$ python -q
>>> import numpy as np
>>> from numpy import linalg as LA
>>> np.set_printoptions(precision=1, suppress=True, linewidth=160, floatmode="fixed")
>>> A = np.load("dump.npy")
>>> A.round(1) + 0
array([[ 5.4,  0.2, -0.1,  0.5,  1.4, -0.4,  0.7, -0.1, -0.5, -0.6,  1.9,  0.6,  0.3],
       [ 0.2,  5.2, -0.3,  0.2,  0.2, -0.1,  0.2,  0.5, -0.8,  0.5, -1.2, -0.7, -1.0],
       [-0.1, -0.3,  4.3,  0.9, -0.2,  0.1,  0.2, -0.5,  1.8, -1.8, -1.1, -0.3, -0.3],
       [ 0.5,  0.2,  0.9,  4.8, -0.5, -0.3, -0.1,  0.3, -1.0, -0.1,  0.4, -0.1,  0.8],
       [ 1.4,  0.2, -0.2, -0.5,  5.7,  0.0,  0.3, -0.4, -0.8,  0.1, -0.2, -0.3,  2.0],
       [-0.4, -0.1,  0.1, -0.3,  0.0,  5.9,  0.6,  0.1,  0.0, -0.7,  0.3, -0.3,  0.9],
       [ 0.7,  0.2,  0.2, -0.1,  0.3,  0.6,  6.1, -0.9,  0.0, -0.5, -0.2,  0.5, -0.4],
       [-0.1,  0.5, -0.5,  0.3, -0.4,  0.1, -0.9,  4.1, -0.3, -0.8,  0.7,  0.3,  0.0],
       [-0.5, -0.8,  1.8, -1.0, -0.8,  0.0,  0.0, -0.3,  4.7, -0.2,  1.3, -0.2,  0.8],
       [-0.6,  0.5, -1.8, -0.1,  0.1, -0.7, -0.5, -0.8, -0.2,  3.7, -1.1, -0.2, -0.2],
       [ 1.9, -1.2, -1.1,  0.4, -0.2,  0.3, -0.2,  0.7,  1.3, -1.1,  4.0,  0.7,  0.1],
       [ 0.6, -0.7, -0.3, -0.1, -0.3, -0.3,  0.5,  0.3, -0.2, -0.2,  0.7,  3.5,  0.6],
       [ 0.3, -1.0, -0.3,  0.8,  2.0,  0.9, -0.4,  0.0,  0.8, -0.2,  0.1,  0.6,  5.7]])
>>> LA.matrix_rank(A, rtol=0.1)
np.int64(12)
>>> [round(float(x), 1) for x in LA.svd(A, compute_uv=False)[:3]]
[9.0, 8.0, 7.0]
>>> print(np.round(LA.norm(A, 2) / LA.norm(A), 1))
0.5
>>> r = LA.matrix_rank(A)
>>> r
np.int64(12)
>>> ns = LA.svd(A)[2][r:].T
>>> LA.matrix_rank(A.T @ A), LA.matrix_rank(A @ A.T)
(np.int64(12), np.int64(12))
>>> np.round(A @ ns, 1) + 0
array([[0.0],
       [0.0],
       [0.0],
       [0.0],
       [0.0],
       [0.0],
       [0.0],
       [0.0],
       [0.0],
       [0.0],
       [0.0],
       [0.0],
       [0.0]])
